>>> import numpy as np
>>> import numpy.linalg as la
>>> np.set_printoptions(precision=3, suppress=True, linewidth=200, floatmode="fixed")
>>> A = np.array([[-3, 0, -3, -1, 3, 2],
...     [0, -3, 0, -3, -1, 3],
...     [-3, 0, -3, 0, -3, -1],
...     [-1, -3, 0, -3, 0, -3],
...     [3, -1, -3, 0, -3, 0],
...     [2, 3, -1, -3, 0, -3]])
>>> np.all(la.eigvalsh(A) > 0)
np.False_
>>> round(float(la.eigvalsh(A).min()), 3)
-6.862
>>> rng = np.random.default_rng(239829)
>>> mat = np.eye(8, dtype=int)[rng.permutation(8)] * np.array([-1, 2, 2, 2, 2, -2, -2, 2])
>>> mat
array([[ 0,  0,  0,  0,  0,  0,  0,  2],
       [ 0,  0,  2,  0,  0,  0,  0,  0],
       [ 0,  0,  0,  0,  0, -2,  0,  0],
       [ 0,  2,  0,  0,  0,  0,  0,  0],
       [-1,  0,  0,  0,  0,  0,  0,  0],
       [ 0,  0,  0,  0,  2,  0,  0,  0],
       [ 0,  0,  0,  0,  0,  0, -2,  0],
       [ 0,  0,  0,  2,  0,  0,  0,  0]])
>>> mat @ mat
array([[ 0,  0,  0,  4,  0,  0,  0,  0],
       [ 0,  0,  0,  0,  0, -4,  0,  0],
       [ 0,  0,  0,  0, -4,  0,  0,  0],
       [ 0,  0,  4,  0,  0,  0,  0,  0],
       [ 0,  0,  0,  0,  0,  0,  0, -2],
       [-2,  0,  0,  0,  0,  0,  0,  0],
       [ 0,  0,  0,  0,  0,  0,  4,  0],
       [ 0,  4,  0,  0,  0,  0,  0,  0]])
>>> print(np.allclose(mat, mat.T))
False
>>> np.sort(np.abs(la.eigvals(mat)))
array([1.811, 1.811, 1.811, 1.811, 1.811, 1.811, 1.811, 2.000])
>>> np.round(np.abs(la.eigvals(mat)).max(), 3)
np.float64(2.0)
>>> data = np.load("x.npy")
>>> data
array([[1.000, 0.200, 0.040, 0.008, 0.002, 0.000],
       [0.200, 1.000, 0.200, 0.040, 0.008, 0.002],
       [0.040, 0.200, 1.000, 0.200, 0.040, 0.008],
       [0.008, 0.040, 0.200, 1.000, 0.200, 0.040],
       [0.002, 0.008, 0.040, 0.200, 1.000, 0.200],
       [0.000, 0.002, 0.008, 0.040, 0.200, 1.000]])
>>> x0 = np.ones(6)
>>> for _ in range(5):
...     x0 = data @ x0
...     x0 /= la.norm(x0)
...     print(round(x0 @ data @ x0, 3))
... 
1.409
1.416
1.419
1.421
1.422
>>> print(np.round(la.eigvalsh(data)[-1], 3))
1.423
>>> w, vecs = la.eigh(data)
>>> x0 = np.array([2, 6, 0, 4, 0, 3])
>>> np.round(vecs * np.maximum(w, 0) @ vecs.T, 3) + 0
array([[1.000, 0.200, 0.040, 0.008, 0.002, 0.000],
       [0.200, 1.000, 0.200, 0.040, 0.008, 0.002],
       [0.040, 0.200, 1.000, 0.200, 0.040, 0.008],
       [0.008, 0.040, 0.200, 1.000, 0.200, 0.040],
       [0.002, 0.008, 0.040, 0.200, 1.000, 0.200],
       [0.000, 0.002, 0.008, 0.040, 0.200, 1.000]])
>>> np.round(vecs * np.abs(w) @ vecs.T, 3) + 0
array([[1.000, 0.200, 0.040, 0.008, 0.002, 0.000],
       [0.200, 1.000, 0.200, 0.040, 0.008, 0.002],
       [0.040, 0.200, 1.000, 0.200, 0.040, 0.008],
       [0.008, 0.040, 0.200, 1.000, 0.200, 0.040],
       [0.002, 0.008, 0.040, 0.200, 1.000, 0.200],
       [0.000, 0.002, 0.008, 0.040, 0.200, 1.000]])
>>> (np.sign(vecs[:, -1].round(6)) == np.sign(vecs[0, -1].round(6))).astype(int)
array([1, 1, 1, 1, 1, 1])
>>> x0 @ data @ x0
np.float64(72.88)
>>> print(np.round(vecs * np.sqrt(w) @ vecs.T, 3) + 0)
[[0.995 0.100 0.015 0.002 0.001 0.000]
 [0.100 0.990 0.099 0.015 0.002 0.001]
 [0.015 0.099 0.990 0.099 0.015 0.002]
 [0.002 0.015 0.099 0.990 0.099 0.015]
 [0.001 0.002 0.015 0.099 0.990 0.100]
 [0.000 0.001 0.002 0.015 0.100 0.995]]
>>> M2 = data / la.norm(data, axis=1, keepdims=True)
>>> gram = M2 @ M2.T
>>> gram[5]
array([0.001, 0.008, 0.031, 0.115, 0.385, 1.000])
>>> gram
array([[1.000, 0.385, 0.115, 0.031, 0.008, 0.001],
       [0.385, 1.000, 0.385, 0.114, 0.030, 0.008],
       [0.115, 0.385, 1.000, 0.385, 0.114, 0.031],
       [0.031, 0.114, 0.385, 1.000, 0.385, 0.115],
       [0.008, 0.030, 0.114, 0.385, 1.000, 0.385],
       [0.001, 0.008, 0.031, 0.115, 0.385, 1.000]])
>>> round(np.degrees(np.arccos(np.clip(gram[5, 2], -1, 1))), 3)
np.float64(88.252)
>>> w, vecs = la.eigh(gram)
>>> x0 = np.array([-2, 0, 2, -1, 0, 2])
>>> vecs * np.abs(w) @ vecs.T
array([[1.000, 0.385, 0.115, 0.031, 0.008, 0.001],
       [0.385, 1.000, 0.385, 0.114, 0.030, 0.008],
       [0.115, 0.385, 1.000, 0.385, 0.114, 0.031],
       [0.031, 0.114, 0.385, 1.000, 0.385, 0.115],
       [0.008, 0.030, 0.114, 0.385, 1.000, 0.385],
       [0.001, 0.008, 0.031, 0.115, 0.385, 1.000]])
>>> print(np.round(vecs * np.sqrt(w) @ vecs.T, 3) + 0)
[[0.980 0.194 0.039 0.008 0.002 0.000]
 [0.194 0.961 0.192 0.038 0.008 0.002]
 [0.039 0.192 0.961 0.192 0.038 0.008]
 [0.008 0.038 0.192 0.961 0.192 0.039]
 [0.002 0.008 0.038 0.192 0.961 0.194]
 [0.000 0.002 0.008 0.039 0.194 0.980]]
>>> M2 = np.array([[1, 1], [1, -1]])
>>> X = np.kron(M2, np.kron(M2, M2))[rng.permutation(8)][:8]
>>> X
array([[ 1,  1, -1, -1,  1,  1, -1, -1],
       [ 1, -1,  1, -1,  1, -1,  1, -1],
       [ 1,  1, -1, -1, -1, -1,  1,  1],
       [ 1,  1,  1,  1,  1,  1,  1,  1],
       [ 1, -1, -1,  1, -1,  1,  1, -1],
       [ 1, -1,  1, -1, -1,  1, -1,  1],
       [ 1,  1,  1,  1, -1, -1, -1, -1],
       [ 1, -1, -1,  1,  1, -1, -1,  1]])
>>> Uu, sigma, VT = la.svd(X, full_matrices=False)
>>> np.round(Uu.T @ X @ VT.T, 3) + 0
array([[2.828, 0.000, 0.000, 0.000, 0.000, 0.000, 0.000, 0.000],
       [0.000, 2.828, 0.000, 0.000, 0.000, 0.000, 0.000, 0.000],
       [0.000, 0.000, 2.828, 0.000, 0.000, 0.000, 0.000, 0.000],
       [0.000, 0.000, 0.000, 2.828, 0.000, 0.000, 0.000, 0.000],
       [0.000, 0.000, 0.000, 0.000, 2.828, 0.000, 0.000, 0.000],
       [0.000, 0.000, 0.000, 0.000, 0.000, 2.828, 0.000, 0.000],
       [0.000, 0.000, 0.000, 0.000, 0.000, 0.000, 2.828, 0.000],
       [0.000, 0.000, 0.000, 0.000, 0.000, 0.000, 0.000, 2.828]])
>>> Uu.shape, sigma.shape, VT.shape
((8, 8), (8,), (8, 8))
>>> (sigma > 1e-8).sum()
np.int64(8)
>>> np.sqrt((sigma ** 2).sum()), np.round(la.norm(X), 3)
(np.float64(8.0), np.float64(8.0))
>>> W = np.array([[-2, 2, 0, 1, -2],
...     [0, 2, -3, -3, 5],
...     [4, -2, -4, -2, 0],
...     [3, 0, -1, -5, -5],
...     [4, 4, 0, -1, -2],
...     [2, 3, 2, 3, 0],
...     [5, -4, 4, 0, -1],
...     [-1, -1, -1, -2, -5]])
>>> b = np.array([-4, -7, 5, 3, -6])
>>> hid = np.maximum(X @ W + b, 0)
>>> (hid > 0).mean(axis=0)
array([0.250, 0.125, 0.875, 0.625, 0.125])
>>> basis = np.array([[0, 0], [1, 2], [0, 1], [2, 1], [1, 0]])
>>> hid @ basis
array([[41, 40],
       [16, 16],
       [ 8, 12],
       [ 0,  2],
       [20, 28],
       [24, 14],
       [ 0,  0],
       [ 0,  4]])
>>> X @ X.T
array([[8, 0, 0, 0, 0, 0, 0, 0],
       [0, 8, 0, 0, 0, 0, 0, 0],
       [0, 0, 8, 0, 0, 0, 0, 0],
       [0, 0, 0, 8, 0, 0, 0, 0],
       [0, 0, 0, 0, 8, 0, 0, 0],
       [0, 0, 0, 0, 0, 8, 0, 0],
       [0, 0, 0, 0, 0, 0, 8, 0],
       [0, 0, 0, 0, 0, 0, 0, 8]])
>>> M2 = X / np.sqrt((X ** 2).mean(axis=1, keepdims=True))
>>> M2[6]
array([ 1.000,  1.000,  1.000,  1.000, -1.000, -1.000, -1.000, -1.000])
>>> la.matrix_rank(X - X.mean(axis=1, keepdims=True))
np.int64(7)
>>> la.norm(M2, axis=1)
array([2.828, 2.828, 2.828, 2.828, 2.828, 2.828, 2.828, 2.828])
>>> la.matrix_rank(M2) == la.matrix_rank(X)
np.True_
>>> x0 = np.array([3, -4, -3, -3, 3, 1, 3, 1])
>>> X @ (2 * x0)
array([ 10,  22,  10,   2,  14,   6, -30,  14])
>>> (X * x0).sum(axis=1)
array([  5,  11,   5,   1,   7,   3, -15,   7])
>>> print(X @ x0)
[  5  11   5   1   7   3 -15   7]
>>> print((X @ x0).argmax())
1
>>> print(X @ np.eye(8)[4])
[ 1.000  1.000 -1.000  1.000 -1.000 -1.000 -1.000  1.000]
>>> print(np.einsum("ij,j->i", X, x0))
[  5  11   5   1   7   3 -15   7]
>>> J = np.load("layer19.npy")
>>> J.round(3) + 0
array([[  1.232,   7.519,   3.755,  -1.818,  -5.401],
       [  4.977,  -7.332,  -1.781,  -5.574,  -3.597],
       [ -0.533,  -8.751,  -8.445,   2.068,   6.443],
       [  3.929,  -1.347,   0.932,  -4.690,  -5.101],
       [  1.289,  -7.106,  -5.492,  -0.567,   2.480],
       [  1.550,   4.665,   2.271,  -1.993,  -4.379],
       [ -0.405,  -4.119,  -5.362,   1.472,   3.700],
       [  3.380,   1.791,   2.355,  -4.226,  -5.888],
       [  0.818,  -0.598,  -1.844,  -0.516,  -0.277],
       [  1.055,  -0.598,  -1.596,  -0.838,  -0.675],
       [  0.435,   3.275,   0.220,  -0.345,  -1.745],
       [  4.150,  -3.436,  -0.166,  -4.802,  -4.333],
       [  1.369,  -9.864,  -7.164,  -0.425,   3.850],
       [  1.886,  -0.744,  -0.820,  -1.959,  -1.993],
       [ -1.042,   2.770,  -1.645,   1.714,   1.014],
       [ -1.850,   7.634,   0.606,   2.374,  -0.280],
       [ -6.464,  16.807,   1.620,   7.832,   2.476],
       [ -0.581,   8.347,   2.387,   0.578,  -2.804],
       [ 11.199,  -6.861,   5.024, -14.102, -14.320],
       [ -4.299,   8.841,  -1.186,   5.603,   3.180],
       [  1.460,  -9.205,  -6.650,  -0.609,   3.338],
       [  3.837,  -3.621,  -0.611,  -4.358,  -3.706],
       [  3.882, -11.566,  -5.620,  -3.697,   0.552],
       [  1.467,  11.222,   6.357,  -2.476,  -7.816],
       [ -4.159,   2.797,  -4.886,   5.963,   6.242],
       [  3.179,  -0.075,   0.958,  -3.783,  -4.533],
       [ -3.031,   9.941,   0.839,   3.775,   0.449],
       [ -3.313,   9.136,   0.032,   4.233,   1.362],
       [ -3.772,   4.670,  -3.290,   5.264,   4.569],
       [  2.188,   7.405,   4.681,  -3.111,  -6.945],
       [  0.000,   6.434,   1.777,  -0.040,  -2.737],
       [  6.685,   4.074,   7.263,  -8.941, -12.692],
       [  2.673,   5.072,   3.704,  -3.561,  -6.490],
       [ -3.349,   3.566,  -3.550,   4.789,   4.461]])
>>> gram = np.cov(J, rowvar=False)
>>> print(np.corrcoef(J.T))
[[ 1.000 -0.546  0.325 -0.993 -0.773]
 [-0.546  1.000  0.614  0.444 -0.109]
 [ 0.325  0.614  1.000 -0.434 -0.852]
 [-0.993  0.444 -0.434  1.000  0.842]
 [-0.773 -0.109 -0.852  0.842  1.000]]
>>> x0 = np.array([0, 2, -2, 2, -2])
>>> (J @ x0).argmax()
np.int64(16)
>>> J @ np.eye(5)[1]
array([  7.519,  -7.332,  -8.751,  -1.347,  -7.106,   4.665,  -4.119,   1.791,  -0.598,  -0.598,   3.275,  -3.436,  -9.864,  -0.744,   2.770,   7.634,  16.807,   8.347,  -6.861,   8.841,  -9.205,
        -3.621, -11.566,  11.222,   2.797,  -0.075,   9.941,   9.136,   4.670,   7.405,   6.434,   4.074,   5.072,   3.566])
>>> np.sign((J @ x0).round(6))
array([ 1.000, -1.000, -1.000, -1.000, -1.000,  1.000, -1.000,  1.000,  1.000,  1.000,  1.000, -1.000, -1.000,  1.000,  1.000,  1.000,  1.000,  1.000, -1.000,  1.000, -1.000, -1.000, -1.000,  1.000,
        1.000, -1.000,  1.000,  1.000,  1.000,  1.000,  1.000,  1.000,  1.000,  1.000])
>>> la.norm(J @ x0) <= la.norm(J, 2) * la.norm(x0) + 1e-9
np.True_
>>> [round(float(x), 3) for x in la.svd(J, compute_uv=False)[:3]]
[46.119, 44.594, 9.459]
>>> Ac = J - J.mean(axis=0)
>>> vecs = la.svd(Ac)[2][:3]
>>> M2 = Ac - Ac @ vecs.T @ vecs
>>> np.round((Ac @ vecs.T).std(axis=0), 3) + 0
array([7.907, 7.418, 0.000])
>>> np.diag(vecs.T @ vecs)
array([0.211, 0.874, 0.314, 0.970, 0.631])
>>> basis = J[[31, 25]].astype(float)
>>> for _ in range(6):
...     z = la.norm(J[:, None] - basis, axis=-1).argmin(axis=1)
...     basis = np.array([J[z == j].mean(axis=0) for j in range(2)])
... 
>>> z
array([0, 0, 1, 0, 1, 0, 1, 0, 1, 1, 1, 0, 1, 1, 1, 1, 1, 1, 0, 1, 1, 0, 1, 0, 1, 0, 1, 1, 1, 0, 1, 0, 0, 1])
>>> np.bincount(z)
array([13, 21])
>>> np.abs(basis[1] - basis[0]).argmax()
np.int64(4)
>>> basis
array([[ 3.881,  1.467,  2.672, -4.880, -6.554],
       [-0.981,  1.508, -2.384,  1.746,  1.600]])
>>> arr = np.load("case2.npy")
>>> arr
array([[ 3, -3, -3, -1,  1],
       [-4,  0,  5,  5, -3],
       [-3, -3,  0, -5,  5],
       [ 5,  1, -4, -3,  0],
       [-1, -5, -1, -2,  3],
       [ 2,  4, -5,  4,  3],
       [ 0,  1,  3,  4,  2],
       [-5,  4,  0, -5, -2]])
>>> Q, vecs = la.qr(arr[:, :1])[0], la.qr(arr[:, 1:])[0]
>>> sigma = la.svd(Q.T @ vecs, compute_uv=False)
>>> sigma
array([0.812])
>>> print(np.degrees(np.arccos(sigma.clip(0, 1))))
[35.718]
